>>> import numpy as np
>>> np.set_printoptions(precision=2, suppress=True, linewidth=100)
>>> rng = np.random.default_rng(4733)
>>> th = rng.uniform(0, 2 * np.pi, 13)
>>> Q, _ = np.linalg.qr(np.array([[1.1, -0.5], [-0.3, -1.0], [-0.7, 2.9]]))
>>> m1 = 20 * np.c_[np.cos(th), np.sin(th)] @ Q.T
>>> print(m1)
[[  1.24   7.46 -18.51]
 [-17.73   7.29   5.71]
 [-15.56  11.15  -5.8 ]
 [ 12.9  -11.54  10.03]
 [-17.64   9.38   0.85]
 [ 14.62  -2.15 -13.48]
 [  8.75   2.97 -17.74]
 [  3.13   6.48 -18.66]
 [  5.09 -10.08  16.51]
 [  7.56   3.8  -18.12]
 [-16.59   4.71  10.13]
 [ -1.86  -7.15  18.58]
 [-17.58   9.52   0.47]]
>>> cov = np.cov(m1, rowvar=False)
>>> print(cov)
[[159.93 -63.77 -55.99]
 [-63.77  59.32 -54.67]
 [-55.99 -54.67 194.53]]
>>> print(np.argsort(-m1.std(axis=0).round(6), kind="stable"))
[2 0 1]
>>> Z = np.array([[-2, -2, 0], [-1, 2, 1]])
>>> X = np.repeat(Z, 24 // 2, axis=0)
>>> X = X + 0.02 * rng.normal(size=X.shape)
>>> print(X.round(2) + 0)
[[-2.   -2.    0.02]
 [-2.   -2.   -0.02]
 [-1.98 -2.01  0.02]
 [-1.99 -2.02 -0.03]
 [-2.05 -2.01  0.02]
 [-2.   -1.99  0.  ]
 [-2.   -2.02 -0.04]
 [-2.   -1.99  0.  ]
 [-2.   -2.03 -0.01]
 [-2.01 -2.    0.01]
 [-1.98 -1.98 -0.01]
 [-2.02 -2.   -0.01]
 [-1.01  1.99  1.04]
 [-0.96  2.03  1.  ]
 [-0.98  2.03  1.02]
 [-0.98  1.98  0.98]
 [-1.02  1.97  1.02]
 [-1.01  1.98  0.98]
 [-0.98  2.    1.02]
 [-1.04  2.02  0.97]
 [-1.02  2.03  1.  ]
 [-1.01  1.98  1.01]
 [-1.03  1.98  0.99]
 [-0.97  2.    0.98]]
>>> Xc = (X - X.mean(axis=0)) / X.std(axis=0)
>>> print(np.argwhere(np.abs(Xc) > 2))
[]
>>> coef = np.linalg.lstsq(np.delete(Xc, 1, axis=1), Xc[:, 1])[0]
>>> print(np.abs(coef).argmax())
1
>>> Xc = X - X.mean(axis=1)
Traceback (most recent call last):
  File "<python-input-18>", line 1, in <module>
    Xc = X - X.mean(axis=1)
         ~~^~~~~~~~~~~~~~~~
ValueError: operands could not be broadcast together with shapes (24,3) (24,) 
>>> Xc = X - X.mean(axis=0)
>>> left, s, Vt = np.linalg.svd(Xc, full_matrices=False)
>>> print(np.abs(Vt[0]).argmax())
1
>>> print(Vt[0] * np.sign(Vt[0, np.abs(Vt[0]).argmax()]))
[0.24 0.94 0.24]
>>> print((np.sign(left[:, 0]) == np.sign(left[0, 0])).astype(int))
[1 1 1 1 1 1 1 1 1 1 1 1 0 0 0 0 0 0 0 0 0 0 0 0]
>>> print(np.round(s ** 2 / (s ** 2).sum(), 2) + 0)
[1. 0. 0.]
>>> print(np.round((s ** 2).sum() ** 2 / (s ** 4).sum(), 2))
1.0
>>> print(np.searchsorted(np.cumsum(s ** 2) / (s ** 2).sum(), 0.9) + 1)
1
>>> dist = np.linalg.norm(X[:, None] - X[None], axis=-1)
>>> print(np.unravel_index(dist.round(6).argmax(), dist.shape))
(np.int64(8), np.int64(14))
>>> print(dist.mean(axis=1).argmax())
14
>>> out = X / np.linalg.norm(X, axis=1, keepdims=True)
>>> cov = out @ out.T
>>> print((cov - 2 * np.eye(24)).round(6).argmax(axis=1))
[ 9 10  0  6  0  7  3  5  3  5  1  7 16 14 13 23 21 22 14 17 17 16 17 15]
>>> print(cov[17])
[-0.28 -0.28 -0.28 -0.29 -0.27 -0.28 -0.29 -0.28 -0.29 -0.28 -0.28 -0.28  1.    1.    1.    1.
  1.    1.    1.    1.    1.    1.    1.    1.  ]
>>> print(np.linalg.norm(out, axis=1))
[1. 1. 1. 1. 1. 1. 1. 1. 1. 1. 1. 1. 1. 1. 1. 1. 1. 1. 1. 1. 1. 1. 1. 1.]
>>> print(np.round(np.degrees(np.arccos(np.clip(cov[17, 5], -1, 1))), 2))
106.16
>>> mat = np.load("x.npy")
>>> print(mat)
[[ 0. -1.  0.]
 [-1.  0.  0.]
 [ 0.  0.  0.]]
>>> def softmax(z):
...     e = np.exp(z - z.max(axis=-1, keepdims=True))
...     return e / e.sum(axis=-1, keepdims=True)
... 
>>> print(np.round(softmax(10 * X[12]), 2) + 0)
[0. 1. 0.]
>>> print(softmax(X[12]))
[0.03 0.7  0.27]
>>> print(softmax(X[12] + -2))
[0.03 0.7  0.27]
>>> scores = X @ X.T / np.sqrt(3)
>>> print(softmax(scores)[12] @ X)
[-1.01  1.96  0.99]
>>> print(np.unique(mat.round(6), axis=0).shape)
(3, 3)
>>> print(round(np.trace(np.linalg.pinv(mat) @ mat), 2))
2.0
>>> print(np.linalg.lstsq(mat[:-1].T, mat[-1])[2])
2
>>> print(mat @ np.linalg.pinv(mat) @ mat)
[[ 0. -1.  0.]
 [-1.  0.  0.]
 [ 0.  0.  0.]]
>>> J = np.loadtxt("a.csv", delimiter=",")
>>> print(J)
[[-0.71  0.71]
 [ 0.71  0.71]]
>>> print(np.all(np.linalg.eigvalsh(J) > 0))
False
>>> print([round(float(np.linalg.det(J[:i, :i])), 2) + 0 for i in range(1, 3)])
[-0.71, -1.0]
>>> evals, V = np.linalg.eigh(J)
>>> vec = np.array([-3, -3])
>>> print(round(np.abs(J).sum(axis=1).max(), 2), round(np.abs(evals).max(), 2))
1.41 1.0
>>> print(np.round(V * np.abs(evals) @ V.T, 2) + 0)
[[1. 0.]
 [0. 1.]]
>>> evals, V = np.linalg.eig(J)
>>> print(np.round(J @ V[:, 0] - evals[0] * V[:, 0], 2) + 0)
[0. 0.]
>>> print(evals)
[-1.  1.]
>>> print(np.sort(np.linalg.eigvals(J @ J)))
[1. 1.]
>>> print(np.sort(np.linalg.eigvals(np.linalg.inv(J))))
[-1.  1.]
>>> print(round(np.prod(evals), 2))
-1.0
>>> left, s, Vt = np.linalg.svd(J, full_matrices=False)
>>> print(np.round(left.T @ J @ Vt.T, 2) + 0)
[[1. 0.]
 [0. 1.]]
>>> print(np.round(np.sqrt((s ** 2).sum()), 2), np.round(np.linalg.norm(J), 2))
1.41 1.41
>>> print(np.round(left.T @ left, 2) + 0)
[[1. 0.]
 [0. 1.]]
>>> print(np.cumsum(s ** 2) / np.sum(s ** 2))
[0.5 1. ]
>>> out = np.array([[-1, -2, -2], [-2, -1, 1]])
>>> Z = np.kron(out, J)
>>> print(round(float(np.linalg.norm(Z, 2)), 2), np.round(np.linalg.norm(out, 2) * np.linalg.norm(J, 2), 2))
3.16 3.16
>>> K = np.loadtxt("arr.csv", delimiter=",")
>>> print(K)
[[ 3. -2.  5.]
 [-4.  0. -4.]
 [ 3. -1. -2.]
 [ 3. -1. -2.]]
>>> out = np.array([[-1, -3, -3], [0, 2, 3]])
>>> Z = np.kron(out, K)
>>> print(round(float(np.linalg.norm(Z, 2)), 2), round(np.linalg.norm(out, 2) * np.linalg.norm(K, 2), 2))
46.04 46.04
>>> print(Z)
[[ -3.   2.  -5.  -9.   6. -15.  -9.   6. -15.]
 [  4.  -0.   4.  12.  -0.  12.  12.  -0.  12.]
 [ -3.   1.   2.  -9.   3.   6.  -9.   3.   6.]
 [ -3.   1.   2.  -9.   3.   6.  -9.   3.   6.]
 [  0.  -0.   0.   6.  -4.  10.   9.  -6.  15.]
 [ -0.   0.  -0.  -8.   0.  -8. -12.   0. -12.]
 [  0.  -0.  -0.   6.  -2.  -4.   9.  -3.  -6.]
 [  0.  -0.  -0.   6.  -2.  -4.   9.  -3.  -6.]]
>>> print(Z.shape)
(8, 9)
>>> print(np.linalg.matrix_rank(Z))
6
>>> out = np.c_[K[:, :1] @ np.array([[1]]), np.array([-4, 0, 5, -2])]
>>> print(out)
[[ 3. -4.]
 [-4.  0.]
 [ 3.  5.]
 [ 3. -2.]]
>>> print(np.round(np.linalg.norm(out - K @ np.linalg.lstsq(K, out)[0], axis=0), 2) + 0)
[0.   4.95]
>>> print(np.round(np.linalg.lstsq(K, out[:, 0])[0], 2) + 0)
[1. 0. 0.]
